>>> import numpy as np
>>> np.set_printoptions(precision=2, suppress=True, linewidth=140)
>>> feats = np.loadtxt("m.csv", delimiter=",")
>>> feats
array([[ 6.95, -6.22, -1.49,  3.44,  1.72, -2.1 ,  2.7 , -4.81],
       [ 2.17, -0.85,  4.28, -8.78,  4.45, -2.32,  3.36,  1.3 ],
       [ 0.91, -0.74,  3.45, -8.4 ,  2.18, -2.61,  3.13,  1.39],
       [ 1.84, -0.38,  3.53, -8.84,  2.3 , -3.86,  3.13,  1.91],
       [ 5.46, -3.01, -2.96, -0.02, -0.21, -1.9 ,  4.88, -4.69],
       [ 3.06, -3.16,  4.04, -8.35,  1.82, -1.51,  3.6 ,  1.5 ],
       [ 0.69, -1.74,  4.75, -8.55,  3.01, -0.89,  0.72,  2.52],
       [ 1.64, -1.34,  4.81, -7.42,  1.65, -2.93,  1.99,  1.08],
       [ 4.89, -3.81, -2.94,  0.29,  2.01, -2.13,  1.48, -3.88],
       [ 4.43, -3.93, -4.07,  1.17,  2.1 , -1.4 ,  1.97, -5.3 ],
       [ 4.5 , -4.96, -3.49,  1.62,  1.1 , -1.64,  3.4 , -4.22],
       [ 3.51, -1.59,  3.  , -9.86,  2.98, -2.95,  2.65,  0.55],
       [-1.15, -1.79,  3.63, -7.31,  3.12, -2.73,  4.51,  1.01],
       [ 6.77, -5.21, -4.29,  0.64,  2.17, -2.69,  2.9 , -4.03],
       [ 2.64, -2.75,  4.75, -9.92,  3.12, -1.59,  4.58, -0.05],
       [ 5.27, -7.  , -1.66,  1.09,  2.18, -1.81,  4.63, -6.79],
       [ 5.66, -4.95, -3.26,  2.37,  1.23, -4.87,  4.23, -6.29],
       [ 5.72, -5.59, -2.78, -0.63,  0.94, -0.19,  2.95, -4.91],
       [ 1.86, -3.25,  2.76, -6.76,  4.75, -2.14,  3.34,  2.82],
       [ 5.19, -4.26, -3.16,  0.44,  0.56, -1.29,  3.95, -2.54],
       [ 1.64, -2.89,  3.54, -8.78,  2.52, -3.15,  2.95,  0.19],
       [ 6.24, -4.86, -2.85, -0.77,  0.62, -1.85,  3.56, -4.68],
       [ 5.65, -3.49, -3.13,  1.64,  1.64, -2.51,  5.07, -4.61],
       [ 3.  , -2.91,  4.92, -9.46,  3.6 , -2.53,  2.31,  0.84],
       [ 6.71, -5.42, -4.89, -0.19,  1.55, -1.53,  3.51, -5.6 ]])
>>> proj = feats @ np.linalg.solve(feats.T @ feats, feats.T)
>>> np.round(np.linalg.eigvalsh(proj), 2) + 0
array([0., 0., 0., 0., 0., 0., 0., 0., 0., 0., 0., 0., 0., 0., 0., 0., 0., 1., 1., 1., 1., 1., 1., 1., 1.])
>>> np.allclose(proj @ proj, proj)
True
>>> proj @ feats[:, 7]
array([-4.81,  1.3 ,  1.39,  1.91, -4.69,  1.5 ,  2.52,  1.08, -3.88, -5.3 , -4.22,  0.55,  1.01, -4.03, -0.05, -6.79, -6.29, -4.91,  2.82,
       -2.54,  0.19, -4.68, -4.61,  0.84, -5.6 ])
>>> labels = feats[:, 4] > np.median(feats[:, 4])
>>> u = feats[labels].mean(axis=0) - feats[~labels].mean(axis=0)
>>> labels.astype(int)
array([0, 1, 1, 1, 0, 0, 1, 0, 0, 0, 0, 1, 1, 1, 1, 1, 0, 0, 1, 0, 1, 0, 0, 1, 0])
>>> (((feats - feats.mean(axis=0)) @ u > 0) == labels).mean()
np.float64(0.84)
>>> u
array([-2.66,  1.64,  4.73, -6.58,  1.74, -0.45, -0.15,  3.9 ])
>>> def softmax(z):
...     e = np.exp(z - z.max(axis=-1, keepdims=True))
...     return e / e.sum(axis=-1, keepdims=True)
... 
>>> softmax(feats).sum(axis=1)
array([1., 1., 1., 1., 1., 1., 1., 1., 1., 1., 1., 1., 1., 1., 1., 1., 1., 1., 1., 1., 1., 1., 1., 1., 1.])
>>> np.round(softmax(feats[2]), 2) + 0
array([0.04, 0.01, 0.45, 0.  , 0.13, 0.  , 0.33, 0.06])
>>> S = feats @ feats.T / np.sqrt(8)
>>> softmax(S)[2] @ feats
array([ 2.7 , -2.67,  4.68, -9.82,  3.2 , -1.8 ,  4.17,  0.13])
>>> Ac = feats - feats.mean(axis=0)
>>> evecs = np.linalg.svd(Ac)[2][:2]
>>> out = Ac - Ac @ evecs.T @ evecs
>>> (Ac @ evecs.T).std(axis=0)
array([7.14, 1.28])
>>> np.round(np.cov(Ac @ evecs.T, rowvar=False), 2) + 0
array([[53.08,  0.  ],
       [ 0.  ,  1.7 ]])
>>> round(float(np.linalg.norm(out) / np.linalg.norm(Ac)), 2)
0.29
>>> out.std(axis=0)
array([0.69, 0.68, 0.8 , 0.58, 0.84, 0.89, 1.01, 0.72])
>>> K = np.loadtxt("block6.csv", delimiter=",")
>>> K
array([[ 4.65, -0.46, -0.36,  0.84, -0.34, -0.56,  1.32, -0.53,  0.27, -1.71,  0.22, -0.18],
       [-0.46,  4.66,  1.19,  0.18, -0.55, -0.1 ,  0.17, -0.84,  0.54,  1.51,  2.33,  0.63],
       [-0.36,  1.19,  5.11, -1.06, -0.39,  0.32,  0.6 , -0.04,  0.43, -0.27,  0.67, -0.08],
       [ 0.84,  0.18, -1.06,  3.92,  0.71,  0.96, -0.17,  0.87,  1.54, -1.19, -0.1 , -1.04],
       [-0.34, -0.55, -0.39,  0.71,  6.16, -0.6 ,  0.27, -0.33,  1.11, -0.62,  0.79,  0.01],
       [-0.56, -0.1 ,  0.32,  0.96, -0.6 ,  6.41,  1.11,  0.15, -0.07, -1.26,  0.27,  0.42],
       [ 1.32,  0.17,  0.6 , -0.17,  0.27,  1.11,  4.95,  0.58,  1.2 ,  1.02,  0.92, -0.2 ],
       [-0.53, -0.84, -0.04,  0.87, -0.33,  0.15,  0.58,  5.61,  0.55, -0.61,  1.01, -0.15],
       [ 0.27,  0.54,  0.43,  1.54,  1.11, -0.07,  1.2 ,  0.55,  6.45,  0.66, -0.78,  0.5 ],
       [-1.71,  1.51, -0.27, -1.19, -0.62, -1.26,  1.02, -0.61,  0.66,  5.  , -0.45,  0.21],
       [ 0.22,  2.33,  0.67, -0.1 ,  0.79,  0.27,  0.92,  1.01, -0.78, -0.45,  6.07,  0.09],
       [-0.18,  0.63, -0.08, -1.04,  0.01,  0.42, -0.2 , -0.15,  0.5 ,  0.21,  0.09,  5.  ]])
>>> out = np.linalg.inv(K)
>>> round(float(np.linalg.det(K) * np.linalg.det(out)), 2)
1.0
>>> round(float(np.linalg.slogdet(K)[0]), 2)
1.0
>>> (K + K.T) / 2
array([[ 4.65, -0.46, -0.36,  0.84, -0.34, -0.56,  1.32, -0.53,  0.27, -1.71,  0.22, -0.18],
       [-0.46,  4.66,  1.19,  0.18, -0.55, -0.1 ,  0.17, -0.84,  0.54,  1.51,  2.33,  0.63],
       [-0.36,  1.19,  5.11, -1.06, -0.39,  0.32,  0.6 , -0.04,  0.43, -0.27,  0.67, -0.08],
       [ 0.84,  0.18, -1.06,  3.92,  0.71,  0.96, -0.17,  0.87,  1.54, -1.19, -0.1 , -1.04],
       [-0.34, -0.55, -0.39,  0.71,  6.16, -0.6 ,  0.27, -0.33,  1.11, -0.62,  0.79,  0.01],
       [-0.56, -0.1 ,  0.32,  0.96, -0.6 ,  6.41,  1.11,  0.15, -0.07, -1.26,  0.27,  0.42],
       [ 1.32,  0.17,  0.6 , -0.17,  0.27,  1.11,  4.95,  0.58,  1.2 ,  1.02,  0.92, -0.2 ],
       [-0.53, -0.84, -0.04,  0.87, -0.33,  0.15,  0.58,  5.61,  0.55, -0.61,  1.01, -0.15],
       [ 0.27,  0.54,  0.43,  1.54,  1.11, -0.07,  1.2 ,  0.55,  6.45,  0.66, -0.78,  0.5 ],
       [-1.71,  1.51, -0.27, -1.19, -0.62, -1.26,  1.02, -0.61,  0.66,  5.  , -0.45,  0.21],
       [ 0.22,  2.33,  0.67, -0.1 ,  0.79,  0.27,  0.92,  1.01, -0.78, -0.45,  6.07,  0.09],
       [-0.18,  0.63, -0.08, -1.04,  0.01,  0.42, -0.2 , -0.15,  0.5 ,  0.21,  0.09,  5.  ]])
>>> round(np.trace(K), 2)
np.float64(63.99)
>>> vec = np.ones(12)
>>> for _ in range(5):
...     vec = K @ vec
...     vec /= np.linalg.norm(vec)
...     print(round(vec @ K @ vec, 2))
... 
8.86
8.96
8.98
8.99
8.99
>>> round(np.linalg.eigvalsh(K)[-1], 2)
np.float64(9.01)
>>> round(float(np.linalg.norm(K, 2)), 2)
9.01
>>> round(float(np.linalg.norm(K) ** 2 / np.linalg.norm(K, 2) ** 2), 2)
5.28
>>> np.round(np.linalg.norm(K[1] - K[4]), 2)
np.float64(9.12)
>>> F = np.array([[0, 2, -4, 2], [0, 0, -4, 0], [0, 0, 0, -5], [0, 0, 0, 0]])
>>> F
array([[ 0,  2, -4,  2],
       [ 0,  0, -4,  0],
       [ 0,  0,  0, -5],
       [ 0,  0,  0,  0]])
>>> np.poly(F)
array([1., 0., 0., 0., 0.])
>>> np.einsum("ii->", F)
np.int64(0)
>>> np.linalg.eigvals(F)
array([0., 0., 0., 0.])
>>> try:
...     np.linalg.inv(F)
... except np.linalg.LinAlgError as e:
...     print(e)
... 
Singular matrix
>>> [int(np.linalg.matrix_rank(np.linalg.matrix_power(F, p))) for p in range(1, 5)]
[3, 2, 1, 0]
>>> arr = np.abs(np.array([[1, 5, 0, 5, 2, 4, 4, 2, 1],
...     [3, 1, 3, 0, 0, 2, 0, 5, 5],
...     [1, 3, 4, 5, 5, 1, 4, 2, 2],
...     [2, 4, 5, 3, 4, 4, 2, 2, 0],
...     [0, 2, 3, 4, 2, 0, 5, 0, 4],
...     [1, 3, 1, 3, 4, 4, 2, 5, 3],
...     [1, 3, 4, 3, 1, 1, 1, 4, 5],
...     [2, 4, 0, 5, 4, 1, 1, 2, 1],
...     [1, 3, 0, 1, 0, 4, 4, 5, 4]])) + np.eye(9)
>>> arr = arr / arr.sum(axis=1, keepdims=True)
>>> arr
array([[0.08, 0.2 , 0.  , 0.2 , 0.08, 0.16, 0.16, 0.08, 0.04],
       [0.15, 0.1 , 0.15, 0.  , 0.  , 0.1 , 0.  , 0.25, 0.25],
       [0.04, 0.11, 0.18, 0.18, 0.18, 0.04, 0.14, 0.07, 0.07],
       [0.07, 0.15, 0.19, 0.15, 0.15, 0.15, 0.07, 0.07, 0.  ],
       [0.  , 0.1 , 0.14, 0.19, 0.14, 0.  , 0.24, 0.  , 0.19],
       [0.04, 0.11, 0.04, 0.11, 0.15, 0.19, 0.07, 0.19, 0.11],
       [0.04, 0.12, 0.17, 0.12, 0.04, 0.04, 0.08, 0.17, 0.21],
       [0.1 , 0.19, 0.  , 0.24, 0.19, 0.05, 0.05, 0.14, 0.05],
       [0.04, 0.13, 0.  , 0.04, 0.  , 0.17, 0.17, 0.22, 0.22]])
>>> # a transition matrix
>>> u = np.array([6, 2, 2, 2, 7, 7, 8, 1, 4])
>>> out = arr + np.outer(u, np.eye(9)[3])
>>> np.linalg.matrix_rank(out - arr)
np.int64(1)
>>> np.linalg.matrix_rank(np.linalg.inv(out) - np.linalg.inv(arr), tol=1e-8)
np.int64(1)
>>> arr @ np.ones(9)
array([1., 1., 1., 1., 1., 1., 1., 1., 1.])
>>> np.linalg.matrix_power(arr, 100)
array([[0.07, 0.13, 0.1 , 0.13, 0.1 , 0.1 , 0.1 , 0.14, 0.13],
       [0.07, 0.13, 0.1 , 0.13, 0.1 , 0.1 , 0.1 , 0.14, 0.13],
       [0.07, 0.13, 0.1 , 0.13, 0.1 , 0.1 , 0.1 , 0.14, 0.13],
       [0.07, 0.13, 0.1 , 0.13, 0.1 , 0.1 , 0.1 , 0.14, 0.13],
       [0.07, 0.13, 0.1 , 0.13, 0.1 , 0.1 , 0.1 , 0.14, 0.13],
       [0.07, 0.13, 0.1 , 0.13, 0.1 , 0.1 , 0.1 , 0.14, 0.13],
       [0.07, 0.13, 0.1 , 0.13, 0.1 , 0.1 , 0.1 , 0.14, 0.13],
       [0.07, 0.13, 0.1 , 0.13, 0.1 , 0.1 , 0.1 , 0.14, 0.13],
       [0.07, 0.13, 0.1 , 0.13, 0.1 , 0.1 , 0.1 , 0.14, 0.13]])
>>> arr.sum(axis=1)
array([1., 1., 1., 1., 1., 1., 1., 1., 1.])
>>> pr = np.eye(9)[0]
>>> for _ in range(6):
...     pr = pr @ arr
...     print(pr.round(2))
... 
[0.08 0.2  0.   0.2  0.08 0.16 0.16 0.08 0.04]
[0.07 0.13 0.11 0.12 0.09 0.11 0.08 0.15 0.13]
[0.07 0.13 0.09 0.13 0.1  0.1  0.1  0.14 0.13]
[0.07 0.13 0.1  0.13 0.1  0.1  0.1  0.14 0.13]
[0.07 0.13 0.1  0.13 0.1  0.1  0.1  0.14 0.13]
[0.07 0.13 0.1  0.13 0.1  0.1  0.1  0.14 0.13]
>>> rng = np.random.default_rng(55664)
>>> labels = rng.permutation(9)
>>> labels
array([8, 5, 1, 6, 2, 4, 0, 7, 3])
>>> out = arr[labels][:, labels]
>>> round(np.linalg.det(out), 2), np.round(np.linalg.det(arr[labels]), 2)
(np.float64(-0.0), np.float64(-0.0))
>>> np.sort(np.abs(np.linalg.eigvals(out)))
array([0.07, 0.07, 0.1 , 0.11, 0.11, 0.14, 0.14, 0.2 , 1.  ])
>>> np.allclose(out, arr)
False
>>> out
array([[0.22, 0.17, 0.13, 0.17, 0.  , 0.  , 0.04, 0.22, 0.04],
       [0.11, 0.19, 0.11, 0.07, 0.04, 0.15, 0.04, 0.19, 0.11],
       [0.25, 0.1 , 0.1 , 0.  , 0.15, 0.  , 0.15, 0.25, 0.  ],
       [0.21, 0.04, 0.12, 0.08, 0.17, 0.04, 0.04, 0.17, 0.12],
       [0.07, 0.04, 0.11, 0.14, 0.18, 0.18, 0.04, 0.07, 0.18],
       [0.19, 0.  , 0.1 , 0.24, 0.14, 0.14, 0.  , 0.  , 0.19],
       [0.04, 0.16, 0.2 , 0.16, 0.  , 0.08, 0.08, 0.08, 0.2 ],
       [0.05, 0.05, 0.19, 0.05, 0.  , 0.19, 0.1 , 0.14, 0.24],
       [0.  , 0.15, 0.15, 0.07, 0.19, 0.15, 0.07, 0.07, 0.15]])
>>> np.diag(out)
array([0.22, 0.19, 0.1 , 0.08, 0.18, 0.14, 0.08, 0.14, 0.15])
